$ python3 -q
>>> import numpy as np
>>> np.set_printoptions(precision=3, suppress=True, linewidth=100)
>>> data = np.load("m.npy")
>>> data
array([[18,  0, 21,  1,  0, 10],
       [ 0,  0, 17,  0,  0,  0],
       [ 0,  0,  1,  0,  8,  0],
       [ 0,  0,  1,  0,  9,  0],
       [ 0,  0,  0,  1, 19,  0],
       [ 2,  0, 33,  0,  0,  2],
       [ 0,  0,  9,  0,  0,  0],
       [26, 18,  0, 19,  4, 14],
       [ 0,  2,  0,  3,  8,  0],
       [ 6,  0, 21,  0,  0,  4],
       [ 0,  0, 19,  0,  0,  1],
       [ 6,  0, 33,  0,  0,  4],
       [ 0,  0,  5,  0,  3,  0],
       [10, 10,  0, 11,  8,  6],
       [12,  6,  3,  7,  0,  7],
       [10,  0, 13,  1,  0,  6],
       [ 0,  0, 15,  0,  0,  0],
       [ 0,  0, 21,  0,  0,  0]])
>>> dist = np.linalg.norm(data[:, None] - data[None], axis=-1)
>>> dist.shape
(18, 18)
>>> np.flatnonzero(dist[13] < dist.mean() / 2)
array([13])
>>> dist.mean(axis=1).argmax()
np.int64(7)
>>> hat = data @ np.linalg.solve(data.T @ data, data.T)
>>> np.allclose(hat @ hat, hat)
True
>>> np.round(hat @ data[:, 0], 3) + 0
array([18.,  0.,  0.,  0.,  0.,  2.,  0., 26.,  0.,  6.,  0.,  6.,  0., 10., 12., 10.,  0.,  0.])
>>> print(np.round(np.linalg.eigvalsh(hat), 3) + 0)
[0. 0. 0. 0. 0. 0. 0. 0. 0. 0. 0. 0. 1. 1. 1. 1. 1. 1.]
>>> r0 = np.array([1, -2, -2, -1, 2, -1, 1])
>>> rng = np.random.default_rng(779)
>>> W0 = np.outer(rng.normal(size=23), r0) + 0.1 * rng.normal(size=(23, 7))
>>> W0
array([[ 0.282, -0.283, -0.594, -0.241,  0.39 , -0.232,  0.331],
       [-0.09 , -0.112, -0.014,  0.214,  0.124,  0.018, -0.176],
       [-0.596,  1.077,  1.066,  0.56 , -0.993,  0.497, -0.569],
       [ 0.205, -0.154, -0.353, -0.361,  0.506, -0.08 ,  0.33 ],
       [ 0.33 , -0.685, -0.537, -0.328,  0.76 , -0.292,  0.291],
       [ 0.947, -1.949, -2.098, -0.831,  1.89 , -0.981,  1.067],
       [ 1.272, -2.58 , -2.64 , -1.46 ,  2.669, -1.245,  1.526],
       [-1.483,  2.747,  2.75 ,  1.314, -2.74 ,  1.467, -1.283],
       [ 0.165, -0.38 , -0.28 , -0.258,  0.438, -0.141,  0.158],
       [ 0.141, -0.57 , -0.648, -0.341,  0.495, -0.324,  0.19 ],
       [ 0.317, -0.644, -0.585, -0.294,  0.665, -0.164,  0.133],
       [ 0.015,  0.073,  0.139,  0.028, -0.055,  0.117, -0.173],
       [ 0.423, -0.799, -0.9  , -0.397,  1.122, -0.523,  0.517],
       [-0.465,  1.019,  1.122,  0.609, -1.072,  0.611, -0.699],
       [-0.135,  0.076,  0.377,  0.288, -0.374,  0.403, -0.268],
       [-0.988,  1.758,  1.832,  1.036, -1.815,  1.098, -0.878],
       [-0.712,  1.164,  1.141,  0.575, -1.   ,  0.49 , -0.527],
       [ 0.247, -0.409, -0.412, -0.159,  0.273, -0.226,  0.242],
       [ 0.547, -1.056, -1.071, -0.486,  1.051, -0.674,  0.487],
       [-0.905,  1.742,  1.686,  0.78 , -1.957,  0.804, -1.001],
       [ 1.158, -2.15 , -2.07 , -1.15 ,  2.118, -1.003,  0.999],
       [ 0.594, -1.162, -1.104, -0.463,  1.233, -0.597,  0.492],
       [ 0.077, -0.191, -0.342, -0.182,  0.241, -0.103,  0.109]])
>>> Xc = W0 - W0.mean(axis=0)
>>> U, sig, Vt = np.linalg.svd(Xc, full_matrices=False)
>>> np.round(sig ** 2 / (sig ** 2).sum(), 3) + 0
array([0.993, 0.003, 0.002, 0.001, 0.001, 0.   , 0.   ])
>>> sig
array([12.316,  0.654,  0.487,  0.445,  0.389,  0.275,  0.22 ])
>>> print(np.abs(Vt[-1]))
[0.156 0.348 0.644 0.045 0.209 0.439 0.447]
